% python3 -q
>>> import numpy as np
>>> import numpy.linalg as la
>>> np.set_printoptions(precision=2, suppress=True, linewidth=160, legacy="1.25")
>>> mat = np.array([[5.0, 1.0, 0.0, 0.0],
...     [0.0, 5.0, 1.0, 0.0],
...     [0.0, 0.0, 5.0, 1.0],
...     [0.0, 0.0, 0.0, 5.0]])
>>> mat
array([[5., 1., 0., 0.],
       [0., 5., 1., 0.],
       [0., 0., 5., 1.],
       [0., 0., 0., 5.]])
>>> # triangular
>>> q, r_ = la.qr(mat)
>>> abs(r_[0, 0]), round(la.norm(mat[:, 0]), 2)
(5.0, 5.0)
>>> q
array([[ 1.,  0.,  0.,  0.],
       [-0.,  1.,  0.,  0.],
       [-0., -0.,  1.,  0.],
       [-0., -0., -0.,  1.]])
>>> np.allclose(r_.T @ r_, mat.T @ mat)
True
>>> np.abs(np.diag(r_))
array([5., 5., 5., 5.])
>>> np.trace(q @ q.T)
4.0
>>> q.shape, r_.shape
((4, 4), (4, 4))
>>> M = np.loadtxt("case9.csv", delimiter=",")
>>> M
array([[  0.92, -15.76,  11.75,  -0.13,  10.48,  -4.64,  -0.06,   9.12],
       [ -0.98, -15.74,   9.77,  -1.35,   9.31,  -5.53,   0.71,   9.96],
       [  0.78, -12.73,   9.14,   0.23,  10.35,  -5.57,  -0.22,  11.37],
       [ -0.46, -13.72,  10.05,  -0.43,   8.53,  -4.53,   0.01,   9.85],
       [ -1.13, -15.11,   9.04,   0.61,   9.9 ,  -4.03,   1.53,   9.05],
       [  0.56, -13.35,  12.18,   0.54,   9.24,  -4.36,  -0.94,   9.9 ],
       [  0.  , -16.21,   8.34,   1.31,  11.67,  -4.77,   0.06,  10.09],
       [  0.17, -15.08,  11.78,   0.05,  10.35,  -4.45,   2.25,  10.28],
       [ -0.64, -13.83,  10.22,  -0.89,   9.5 ,  -5.39,  -1.73,  11.13],
       [  1.74, -15.44,  10.66,  -0.29,   9.84,  -3.82,   0.61,   9.99],
       [ -1.14, -15.09,  11.18,   2.8 ,  11.37,  -5.87,   2.02,  10.24],
       [  0.5 , -14.69,  10.58,   0.98,  11.8 ,  -5.47,   0.59,   8.42],
       [  0.55, -15.93,  11.6 ,  -0.87,   9.09,  -5.23,  -0.48,   9.6 ],
       [ -0.22, -14.55,   7.98,  -2.15,  10.3 ,  -5.33,  -0.66,   9.55],
       [ -0.12, -16.95,  11.56,   1.21,  10.58,  -3.4 ,  -0.38,   9.77],
       [  1.09, -14.  ,  10.71,   0.62,   8.57,  -5.08,  -0.28,   9.75],
       [ -0.13, -13.72,   9.64,  -0.15,   9.92,  -5.63,  -0.37,   8.83],
       [  0.17, -15.37,  10.14,  -1.13,  11.47,  -4.34,  -0.25,   8.57],
       [  0.65, -14.38,   9.44,  -0.08,  10.2 ,  -5.77,   0.78,   8.34],
       [ -1.37, -16.05,   9.18,  -0.76,   9.99,  -4.14,  -0.82,  10.19]])
>>> x0 = np.array([-2, -3, -2, 3, -3, -2, 2, 3])
>>> y = M @ x0
>>> la.lstsq(M, y)[0]
array([-2., -3., -2.,  3., -3., -2.,  2.,  3.])
>>> la.solve(M.T @ M, M.T @ y)
array([-2., -3., -2.,  3., -3., -2.,  2.,  3.])
>>> rng = np.random.default_rng(679432)
>>> y = y + 0.02 * rng.normal(size=20)
>>> y
array([26.64, 40.03, 32.83, 33.74, 39.9 , 25.04, 40.79, 34.64, 31.91, 29.96, 45.99, 26.81, 31.9 , 28.75, 35.21, 33.41, 28.92, 21.58, 30.25, 37.49])
>>> c, *_ = la.lstsq(M, y)
>>> round(la.norm(y - M @ c), 2)
0.06
>>> [round(float(la.norm(la.solve(M.T @ M + lam * np.eye(8), M.T @ y))), 2) for lam in (0, 1, 10, 100)]
[7.21, 6.51, 4.02, 1.64]
>>> c
array([-2.  , -2.99, -2.  ,  3.  , -3.  , -2.  ,  1.99,  3.01])
>>> c.round()
array([-2., -3., -2.,  3., -3., -2.,  2.,  3.])
